$ python3 -q
>>> import numpy as np
>>> np.set_printoptions(precision=2, suppress=True, linewidth=200)
>>> def rd(a):
...     return np.round(a, 2) + 0
... 
>>> K = np.load("x.npy")
>>> print(K)
[[-9  7  0 -4]
 [-8  7  0 -5]
 [ 0  0 -3  0]
 [-5  8  0  4]]
>>> # 2 groups of indices that never mix
>>> x = np.array([-2, 0, -1, -1])
>>> print(np.einsum("ij,j->i", K, x))
[22 21  3  6]
>>> print(K @ np.ones(4))
[-6. -6. -3.  7.]
>>> print((K * x).sum(axis=1))
[22 21  3  6]
>>> x = np.array([9, -7, -2, 7])
>>> target = K @ x
>>> beta, lr = np.zeros(4), 1 / np.linalg.norm(K, 2) ** 2
>>> for i in range(15):
...     beta -= lr * K.T @ (K @ beta - target)
...     if i % 5 == 0: print(i, round(np.linalg.norm(K @ beta - target), 2))
... 
0 27.81
5 13.3
10 7.12
>>> print(rd(np.linalg.cond(K)))
24.64
>>> print(rd(beta))
[ 9.31 -6.85 -0.66  6.44]
>>> A2 = K / np.linalg.norm(K, axis=1, keepdims=True)
>>> gram = A2 @ A2.T
>>> print(rd(gram[0]))
[1.   0.99 0.   0.69]
>>> print((np.abs(gram) > 0.9).astype(int))
[[1 1 0 0]
 [1 1 0 0]
 [0 0 1 0]
 [0 0 0 1]]
>>> print(rd(np.degrees(np.arccos(np.clip(gram[0, 3], -1, 1)))))
46.65
>>> print(rd(gram))
[[1.   0.99 0.   0.69]
 [0.99 1.   0.   0.63]
 [0.   0.   1.   0.  ]
 [0.69 0.63 0.   1.  ]]
>>> print(np.argwhere(np.triu(np.abs(gram) > 0.95, 1)))
[[0 1]]
>>> print(rd(np.linalg.norm(K, 1)), rd(np.linalg.norm(K, np.inf)))
22.0 20.0
>>> print(rd(np.linalg.norm(K, axis=0)))
[13.04 12.73  3.    7.55]
>>> print(rd(np.linalg.norm(K[3], 1)), rd(np.linalg.norm(K[3], np.inf)))
17.0 8.0
>>> print(K[3] @ K[0])
85
>>> print(rd(np.linalg.norm(K, 2)))
18.4
>>> print(rd(np.linalg.norm(K, "nuc")))
29.21
>>> A2 = np.array([[-2, 2], [1, -1], [-3, 0]])
>>> X = np.kron(np.eye(3, dtype=int), A2)
>>> print(X)
[[-2  2  0  0  0  0]
 [ 1 -1  0  0  0  0]
 [-3  0  0  0  0  0]
 [ 0  0 -2  2  0  0]
 [ 0  0  1 -1  0  0]
 [ 0  0 -3  0  0  0]
 [ 0  0  0  0 -2  2]
 [ 0  0  0  0  1 -1]
 [ 0  0  0  0 -3  0]]
>>> rng = np.random.default_rng(550689)
>>> A2 = X + rng.integers(-2, 3, (9, 3)) @ rng.integers(-2, 3, (3, 6))
>>> print(A2)
[[-1  6  1 -1 -2  2]
 [ 3  7  2 -2 -4  4]
 [-2  4  1 -1 -2  2]
 [ 3 -2  1  9  0 -5]
 [-2 -6 -1 -1  4 -2]
 [ 0 -4 -3  4  0 -4]
 [ 0 -2  0  2 -2  0]
 [-2  6 -2 -4 -7  3]
 [ 2  6  2  0 -7  2]]
>>> print(rd(np.linalg.svd(A2 - X, compute_uv=False)))
[20.97 10.62  5.78  0.    0.    0.  ]
>>> print(X.reshape(-1, 2))
[[-2  2]
 [ 0  0]
 [ 0  0]
 [ 1 -1]
 [ 0  0]
 [ 0  0]
 [-3  0]
 [ 0  0]
 [ 0  0]
 [ 0  0]
 [-2  2]
 [ 0  0]
 [ 0  0]
 [ 1 -1]
 [ 0  0]
 [ 0  0]
 [-3  0]
 [ 0  0]
 [ 0  0]
 [ 0  0]
 [-2  2]
 [ 0  0]
 [ 0  0]
 [ 1 -1]
 [ 0  0]
 [ 0  0]
 [-3  0]]
>>> T = X.reshape(9, 2, -1)
>>> print(np.swapaxes(T, 1, 2)[2])
[[-3  0]
 [ 0  0]
 [ 0  0]]
>>> print(np.einsum("ihd,ihd->ih", T, T))
[[8 0]
 [2 0]
 [9 0]
 [4 4]
 [1 1]
 [9 0]
 [0 8]
 [0 2]
 [0 9]]
>>> x = np.array([3, 4, 1, 5, 1, -1])
>>> target = X @ x
>>> print(rd(np.linalg.pinv(X) @ X))
[[1. 0. 0. 0. 0. 0.]
 [0. 1. 0. 0. 0. 0.]
 [0. 0. 1. 0. 0. 0.]
 [0. 0. 0. 1. 0. 0.]
 [0. 0. 0. 0. 1. 0.]
 [0. 0. 0. 0. 0. 1.]]
>>> try:
...     np.linalg.solve(X, target)
... except np.linalg.LinAlgError as e:
...     print(e)
... 
Last 2 dimensions of the array must be square
>>> print(target)
[ 2 -1 -9  8 -4 -3 -4  2 -3]
>>> target = target + 0.02 * rng.normal(size=9)
>>> print(rd(target))
[ 1.97 -0.99 -8.99  7.98 -4.02 -2.98 -3.98  1.99 -2.97]
>>> beta, *_ = np.linalg.lstsq(X, target)
>>> print(rd(beta))
[ 3.    3.98  0.99  4.99  0.99 -1.  ]
>>> print(rd(X.T @ (target - X @ beta)))
[0. 0. 0. 0. 0. 0.]
>>> print(rd(np.linalg.norm(target - X @ beta)))
0.03
>>> F = np.loadtxt("data.csv", delimiter=",")
>>> print(F)
[[ -5.16  -5.16 -14.44]
 [  8.77  -4.13  17.28]
 [-22.6   -8.37  21.14]
 [-21.37  -7.46  19.7 ]
 [ -5.98  -5.07 -15.2 ]
 [ 10.46  -5.77  16.9 ]
 [-18.59  -8.98  18.73]
 [-21.24  -8.61  19.07]
 [ 10.41  -5.92  16.73]
 [ -3.59  -7.46 -13.09]
 [  9.42  -6.08  14.15]
 [-20.57  -9.29  19.32]
 [  9.46  -6.42  16.14]
 [ 10.21  -6.57  17.2 ]
 [-18.41  -6.63  19.54]
 [-19.37  -8.66  20.26]
 [  9.77  -4.73  16.17]
 [  8.08  -6.19  17.1 ]
 [-18.31  -8.16  18.68]
 [-19.91  -7.38  18.16]
 [-19.74  -7.66  18.89]
 [-20.07 -10.07  21.21]
 [-20.25  -7.82  19.41]
 [ -5.33  -5.68 -14.98]
 [-19.22  -7.52  18.24]
 [ -3.52  -8.2  -14.03]
 [ -4.92  -5.23 -14.02]
 [  8.62  -6.12  16.02]
 [-19.95  -5.74  19.  ]]
>>> Z = F[[1, 13]].astype(float)
>>> for _ in range(4):
...     lab = np.linalg.norm(F[:, None] - Z, axis=-1).argmin(axis=1)
...     Z = np.array([F[lab == j].mean(axis=0) for j in range(2)])
... 
>>> print(lab)
[0 1 0 0 0 1 0 0 1 0 1 0 1 1 0 0 1 1 0 0 0 0 0 0 0 0 0 1 0]
>>> print(rd(Z[1] - Z[0]))
[24.87  1.69  7.13]
